$ python3 -q
>>> import numpy as np
>>> np.set_printoptions(suppress=True, linewidth=100)
>>> K = np.array([[-3, -1, -1, -2, -2],
...     [0, -3, 0, 0, -2],
...     [0, 0, 1, 1, 0],
...     [0, 0, 0, -1, -1],
...     [0, 0, 0, 0, -2]])
>>> print(K)
[[-3 -1 -1 -2 -2]
 [ 0 -3  0  0 -2]
 [ 0  0  1  1  0]
 [ 0  0  0 -1 -1]
 [ 0  0  0  0 -2]]
>>> # triangular, det is the product of the diagonal
>>> print(np.linalg.matrix_rank(K - K[0, 0] * np.eye(5)))
4
>>> print(K @ K)
[[ 9  6  2  7 14]
 [ 0  9  0  0 10]
 [ 0  0  1  0 -1]
 [ 0  0  0  1  3]
 [ 0  0  0  0  4]]
>>> print(np.prod(np.diag(K)), np.round(np.linalg.det(K), 2))
18 18.0
>>> print(np.round(np.linalg.norm(K, axis=1), 2))
[4.36 3.61 1.41 1.41 2.  ]
>>> print(round(float(np.linalg.norm(K) ** 2 / np.linalg.norm(K, 2) ** 2), 2))
1.52
>>> print(np.round(np.linalg.norm(K, "nuc"), 2))
11.61
>>> arr = np.loadtxt("a.csv", delimiter=",")
>>> print(arr.round(2))
[[0.08 0.14 0.19 0.14]
 [0.14 0.23 0.32 0.23]
 [0.19 0.32 0.45 0.32]
 [0.14 0.23 0.32 0.23]]
>>> B = arr / np.linalg.norm(arr, axis=1, keepdims=True)
>>> C2 = B @ B.T
>>> print(C2[1].round(2))
[1. 1. 1. 1.]
>>> print(np.degrees(np.arccos(np.clip(C2[1, 3], -1, 1))))
0.0
>>> print(C2.round(2))
[[1. 1. 1. 1.]
 [1. 1. 1. 1.]
 [1. 1. 1. 1.]
 [1. 1. 1. 1.]]
>>> print(np.linalg.matrix_rank(arr, rtol=0.1))
1
>>> print(np.argsort(-np.linalg.norm(arr, axis=0).round(6), kind="stable")[:3])
[2 1 3]
>>> J = np.diag(np.array([-1, 2, -2, 1, -2])) + 5 * np.eye(5, k=1) + 5 * np.eye(5, k=-1)
>>> print(J)
[[-1.  5.  0.  0.  0.]
 [ 5.  2.  5.  0.  0.]
 [ 0.  5. -2.  5.  0.]
 [ 0.  0.  5.  1.  5.]
 [ 0.  0.  0.  5. -2.]]
>>> # equal to its transpose
>>> ev, evecs = np.linalg.eigh(J)
>>> x = np.array([-3, 2, 2, 1, -2])
>>> print(x @ J @ x)
-36.0
>>> print(np.abs(J).sum(axis=1).max(), np.round(np.abs(ev).max(), 2))
12.0 9.03
>>> print(J @ J)
[[26.  5. 25.  0.  0.]
 [ 5. 54.  0. 25.  0.]
 [25.  0. 54. -5. 25.]
 [ 0. 25. -5. 51. -5.]
 [ 0.  0. 25. -5. 29.]]
>>> np.linalg.determinant(J)
Traceback (most recent call last):
  File "<python-input-28>", line 1, in <module>
    np.linalg.determinant(J)
    ^^^^^^^^^^^^^^^^^^^^^
AttributeError: module 'numpy.linalg' has no attribute 'determinant'
>>> print(round(float(np.linalg.det(J)), 2))
-3483.0
>>> print(np.trace(J))
-2.0
>>> print(np.round(np.sort(np.abs(np.linalg.eigvals(J))), 2))
[1.64 5.18 5.22 8.71 9.03]
>>> assert J == J.T
Traceback (most recent call last):
  File "<python-input-32>", line 1, in <module>
    assert J == J.T
           ^^^^^^^^
ValueError: The truth value of an array with more than one element is ambiguous. Use a.any() or a.all()
>>> O, evecs = np.linalg.qr(J[:, :1])[0], np.linalg.qr(J[:, 1:])[0]
>>> s = np.linalg.svd(O.T @ evecs, compute_uv=False)
>>> print(round(float(np.linalg.norm(O @ O.T - evecs @ evecs.T, 2)), 2))
1.0
>>> print(np.round(np.degrees(np.arccos(s.clip(0, 1))), 2))
[29.21]
>>> print(s.round(2))
[0.87]
>>> O, Rm = np.linalg.qr(J)
>>> print(Rm.round(2))
[[ 5.1   0.98  4.9   0.    0.  ]
 [ 0.   -7.28  0.66 -3.43  0.  ]
 [ 0.    0.    5.43 -0.5   4.6 ]
 [ 0.    0.    0.   -6.24  0.43]
 [ 0.    0.    0.    0.   -2.77]]
>>> print(np.trace(O @ O.T))
5.0
>>> print(np.round(O @ Rm, 2) + 0)
[[-1.  5.  0.  0.  0.]
 [ 5.  2.  5.  0.  0.]
 [ 0.  5. -2.  5.  0.]
 [ 0.  0.  5.  1.  5.]
 [ 0.  0.  0.  5. -2.]]
>>> print(O.shape, Rm.shape)
(5, 5) (5, 5)
>>> print(np.round(O.T @ O, 2) + 0)
[[1. 0. 0. 0. 0.]
 [0. 1. 0. 0. 0.]
 [0. 0. 1. 0. 0.]
 [0. 0. 0. 1. 0.]
 [0. 0. 0. 0. 1.]]
>>> F = np.loadtxt("w.csv", delimiter=",")
>>> print(F)
[[4. 4. 2.]
 [4. 4. 2.]
 [2. 2. 1.]]
>>> # rows 0 and 1 are equal
>>> ev, evecs = np.linalg.eigvalsh(F)
Traceback (most recent call last):
  File "<python-input-47>", line 1, in <module>
    ev, evecs = np.linalg.eigvalsh(F)
    ^^^^^^^^^
ValueError: too many values to unpack (expected 2)
>>> ev, evecs = np.linalg.eigh(F)
>>> print(ev.sum(), np.trace(F))
9.0 9.0
>>> print(np.round(np.linalg.eigvalsh(F + 2 * np.eye(3)), 2))
[ 2.  2. 11.]
>>> C2 = F.T @ F
>>> print(np.allclose(C2, C2.T))
True
>>> print(np.diag(C2))
[36. 36.  9.]
>>> print(np.round(np.linalg.svd(F, compute_uv=False) ** 2, 2) + 0)
[81.  0.  0.]
>>> print(np.linalg.matrix_rank(C2))
1
>>> print(C2)
[[36. 36. 18.]
 [36. 36. 18.]
 [18. 18.  9.]]
>>> W = np.array([[2, 0], [-1, 3], [-3, -3]])
>>> coef = np.array([-3, 0])
>>> act = np.maximum(F @ W + coef, 0)
>>> print(act)
[[0. 6.]
 [0. 6.]
 [0. 3.]]
>>> print(np.linalg.matrix_rank(act))
1
>>> print((act > 0).astype(int))
[[0 1]
 [0 1]
 [0 1]]
>>> print((act > 0).mean(axis=0))
[0. 1.]
>>> W2 = np.array([[2, 2], [0, 0]])
>>> print((act @ W2).round(6).argmax(axis=1))
[0 0 0]
>>> print(act @ W2)
[[0. 0.]
 [0. 0.]
 [0. 0.]]
>>> rk = np.linalg.matrix_rank(act)
>>> print(rk)
1
>>> ns = np.linalg.svd(act)[2][rk:].T
>>> print(np.linalg.matrix_rank(act.T @ act), np.linalg.matrix_rank(act @ act.T))
1 1
>>> print([int(np.linalg.matrix_rank(act[:, :j + 1])) for j in range(2)])
[0, 1]
>>> print(np.allclose(act @ ns, 0))
True
>>> print(act @ ns)
[[0.]
 [0.]
 [0.]]
>>> print(ns[:, 0] / ns[np.abs(ns[:, 0]).round(6).argmax(), 0])
[ 1. -0.]
>>> print(ns @ ns.T)
[[1. 0.]
 [0. 0.]]
>>> E = np.array([[2.02, 0.97, -1.98],
...     [1.98, 1.02, -2.05],
...     [2.0, 1.09, -1.99],
...     [1.99, 1.08, -1.9],
...     [0.96, 2.02, 1.03],
...     [1.09, 2.02, 0.96],
...     [1.04, 2.02, 1.1],
...     [1.04, 2.05, 1.05],
...     [-2.93, -1.99, 1.04],
...     [-2.91, -2.0, 1.08],
...     [-3.01, -2.05, 1.02],
...     [-2.99, -2.0, 0.98]])
>>> print(E)
[[ 2.02  0.97 -1.98]
 [ 1.98  1.02 -2.05]
 [ 2.    1.09 -1.99]
 [ 1.99  1.08 -1.9 ]
 [ 0.96  2.02  1.03]
 [ 1.09  2.02  0.96]
 [ 1.04  2.02  1.1 ]
 [ 1.04  2.05  1.05]
 [-2.93 -1.99  1.04]
 [-2.91 -2.    1.08]
 [-3.01 -2.05  1.02]
 [-2.99 -2.    0.98]]
>>> ev, evecs = np.linalg.eig(J)
>>> print(np.round(J @ evecs[:, 0] - ev[0] * evecs[:, 0], 2) + 0)
[0. 0. 0. 0. 0.]
>>> print(np.round(np.sort(np.linalg.eigvals(J @ J)), 2))
[ 2.69 26.81 27.23 75.8  81.46]
>>> print(np.round(np.sort(np.linalg.eigvals(J.T)), 2))
[-9.03 -5.22 -1.64  5.18  8.71]
>>> cen = E - E.mean(axis=0)
>>> U, s, VT = np.linalg.svd(cen, full_matrices=False)
>>> print(s.round(2))
[9.75 4.46 0.12]
>>> print(np.abs(U[:, 0]).argmax())
10
>>> print(np.round(s ** 2 / (s ** 2).sum(), 2) + 0)
[0.83 0.17 0.  ]
>>> print(np.searchsorted(np.cumsum(s ** 2) / (s ** 2).sum(), 0.9) + 1)
2
>>> print(np.abs(VT[0]).argmax())
0
>>> print(np.round(cen.mean(axis=0), 2) + 0)
[0. 0. 0.]
>>> W2 = E[[8, 11]].astype(float)
>>> for _ in range(3):
...     lab = np.linalg.norm(E[:, None] - W2, axis=-1).argmin(axis=1)
...     W2 = np.array([E[lab == j].mean(axis=0) for j in range(2)])
... 
>>> print(lab)
[0 0 0 0 0 0 0 0 1 1 1 1]
>>> print(W2.round(2))
[[ 1.51  1.53 -0.47]
 [-2.96 -2.01  1.03]]
>>> print(np.bincount(lab))
[8 4]
>>> cen = (E - E.mean(axis=0)) / E.std(axis=0)
>>> print(np.argwhere(np.abs(cen) > 2))
[]
>>> print(cen.std(axis=0))
[1. 1. 1.]
>>> coef = np.linalg.lstsq(np.delete(cen, 2, axis=1), cen[:, 2])[0]
>>> print(np.abs(coef).argmax())
0
>>> print(coef.round(2))
[-2.34  1.85]
>>> print(np.round(1 - np.var(cen[:, 2] - np.delete(cen, 2, axis=1) @ coef), 2))
1.0
>>> hat = E @ np.linalg.solve(E.T @ E, E.T)
>>> print(np.allclose(hat @ hat, hat))
True
>>> print(round(np.trace(hat), 2))
3.0
>>> print(np.round(np.diag(hat), 2))
[0.2  0.28 0.28 0.23 0.28 0.23 0.24 0.26 0.23 0.2  0.26 0.3 ]
>>> print(np.round(np.linalg.eigvalsh(hat), 2) + 0)
[0. 0. 0. 0. 0. 0. 0. 0. 0. 1. 1. 1.]
>>> m1 = np.array([[-1.3, -0.3, -1.7, 1.8],
...     [1.2, -1.0, -1.8, 0.1],
...     [0.5, 0.1, 2.3, 0.4],
...     [0.0, -0.7, 0.5, 1.1]])
>>> print(m1)
[[-1.3 -0.3 -1.7  1.8]
 [ 1.2 -1.  -1.8  0.1]
 [ 0.5  0.1  2.3  0.4]
 [ 0.  -0.7  0.5  1.1]]
>>> th = np.radians(135)
>>> Rm = np.eye(4)
>>> Rm[1, 1] = Rm[3, 3] = np.cos(th)
>>> Rm[1, 3], Rm[3, 1] = -np.sin(th), np.sin(th)
>>> print(Rm.round(2))
[[ 1.    0.    0.    0.  ]
 [ 0.   -0.71  0.   -0.71]
 [ 0.    0.    1.    0.  ]
 [ 0.    0.71  0.   -0.71]]
>>> B = m1 @ Rm.T
>>> print(np.allclose(np.linalg.norm(m1, axis=1), np.linalg.norm(B, axis=1)))
True
>>> print(np.round(np.abs(B - m1).max(axis=0), 2))
[0.   1.64 0.   3.28]
>>> print(np.allclose(m1 @ m1.T, m1.T @ m1))
False
>>> print(np.round(np.sort(np.abs(np.linalg.eigvals(m1))), 2))
[0.99 0.99 1.59 2.45]
>>> print(np.round(m1 @ m1, 2))
[[ 0.48 -0.74 -0.26 -1.07]
 [-3.66  0.39 -4.33  1.45]
 [ 0.62 -0.3   4.46  2.27]
 [-0.59 -0.02  2.96  1.34]]
>>> assert m1 == m1.T
Traceback (most recent call last):
  File "<python-input-120>", line 1, in <module>
    assert m1 == m1.T
           ^^^^^^^^^^
ValueError: The truth value of an array with more than one element is ambiguous. Use a.any() or a.all()
>>> print(round(float(np.abs(np.linalg.eigvals(m1)).max()), 2))
2.45
>>> B = np.array([[1, -1, -8], [9, -8, 5], [-9, -6, -2], [7, 8, 3], [3, -9, 3]])
>>> print(B.T @ J.T)
[[ 44. -22.  98. -23.  29.]
 [-39. -51.  12. -67.  58.]
 [ 33. -40.  44.   8.   9.]]
>>> print(np.einsum("ik,kj->ij", J, B))
[[ 44. -39.  33.]
 [-22. -51. -40.]
 [ 98.  12.  44.]
 [-23. -67.   8.]
 [ 29.  58.   9.]]
>>> B @ J
Traceback (most recent call last):
  File "<python-input-125>", line 1, in <module>
    B @ J
    ~~^~~
ValueError: matmul: Input operand 1 has a mismatch in its core dimension 0, with gufunc signature (n?,k),(k,m?)->(n?,m?) (size 5 is different from 3)
>>> hat = np.triu(np.array([[0, -1, 1, -2], [-1, -2, -2, 1], [-2, 2, -3, -1], [2, -2, 0, 1]]), 1) + np.eye(4)
>>> B = hat @ m1 @ np.linalg.inv(hat)
>>> print(np.round(np.poly(B), 2))
[ 1.   -1.1  -2.73  0.08 -3.8 ]
>>> print(np.round(hat @ m1 - m1 @ hat, 2))
[[-0.7  1.2  3.8 -5.9]
 [-1.   0.3 -7.3  1.9]
 [ 0.   1.2 -0.8  2.1]
 [ 0.   0.  -1.4  1.2]]
>>> print(round(np.linalg.det(B), 2))
-3.8
>>> print(np.linalg.matrix_rank(B))
4
>>> print(np.round(np.trace(B), 2), np.trace(m1))
1.1 1.1
>>> ev, evecs = np.linalg.eig(K)
>>> print(np.round(np.sort(np.linalg.eigvals(K.T)), 2))
[-3. -3. -2. -1.  1.]
>>> print(np.prod(ev))
18.0
>>> print(K @ evecs[:, 0] - ev[0] * evecs[:, 0])
[0. 0. 0. 0. 0.]
>>> feats = np.load("block9.npy")
>>> print(feats)
[[ 3.   0.4  1.9]
 [-1.5  1.2  0.6]
 [ 9.  -1.  -0.6]]
>>> print(np.round(np.linalg.det(feats[::-1]), 2))
16.23
>>> print(np.round(np.linalg.eigvals(feats).sum().real, 2))
3.6
>>> print(round(float(np.einsum("ij,ji->", feats, feats)), 2))
42.6
>>> print(round(float(np.linalg.det(feats.T)), 2))
-16.23
>>> O, Rm = np.linalg.qr(feats)
>>> print(np.round(O.T @ O, 2) + 0)
[[1. 0. 0.]
 [0. 1. 0.]
 [0. 0. 1.]]
>>> print(np.allclose(Rm.T @ Rm, feats.T @ feats))
True
>>> print(np.round(O @ Rm, 2))
[[ 3.   0.4  1.9]
 [-1.5  1.2  0.6]
 [ 9.  -1.  -0.6]]
>>> print(Rm.round(2))
[[-9.6   1.    0.06]
 [ 0.   -1.27 -1.59]
 [ 0.    0.   -1.34]]
>>> print(O.shape, Rm.shape)
(3, 3) (3, 3)
>>> x = np.array([1, 0, 0])
>>> print(feats @ x)
[ 3.  -1.5  9. ]
>>> print(np.round(feats @ np.ones(3), 2))
[5.3 0.3 7.4]
>>> print(feats * x)
[[ 3.   0.   0. ]
 [-1.5  0.   0. ]
 [ 9.  -0.  -0. ]]
>>> print(feats @ np.eye(3)[2])
[ 1.9  0.6 -0.6]
>>> print((feats * x).sum(axis=1))
[ 3.  -1.5  9. ]
>>> print(np.sign((feats @ x).round(6)))
[ 1. -1.  1.]
>>> u = np.array([3, 3, 4])
>>> B = feats + np.outer(u, np.eye(3)[1])
>>> print(np.linalg.matrix_rank(np.linalg.inv(B) - np.linalg.inv(feats), tol=1e-8))
1
>>> print(B)
[[ 3.   3.4  1.9]
 [-1.5  4.2  0.6]
 [ 9.   3.  -0.6]]
>>> ev, evecs = np.linalg.eig(feats)
>>> print(ev.round(2))
[ 5.7  -3.04  0.94]
>>> print(round(np.prod(ev), 2))
-16.23
>>> print(np.round(np.sort(np.linalg.eigvals(np.linalg.inv(feats))), 2))
[-0.33  0.18  1.07]
>>> B = np.array([[-1, 0, -2, -3], [1, 1, -1, 3], [-1, 1, 3, 0], [3, 1, 0, -2]])
>>> mat = np.tril(B)
>>> print(mat)
[[-1  0  0  0]
 [ 1  1  0  0]
 [-1  1  3  0]
 [ 3  1  0 -2]]
>>> # triangular, det is the product of the diagonal
>>> x = np.array([1, 1, 0, 2])
>>> h = np.maximum(mat @ x, 0)
>>> print(np.flatnonzero(h > 1e-9))
[1]
>>> print(h)
[0 2 0 0]
>>> print(np.round(np.tanh(mat @ x), 2))
[-0.76  0.96  0.    0.  ]
>>> print(np.maximum(mat @ x, 0) - np.maximum(-mat @ x, 0))
[-1  2  0  0]
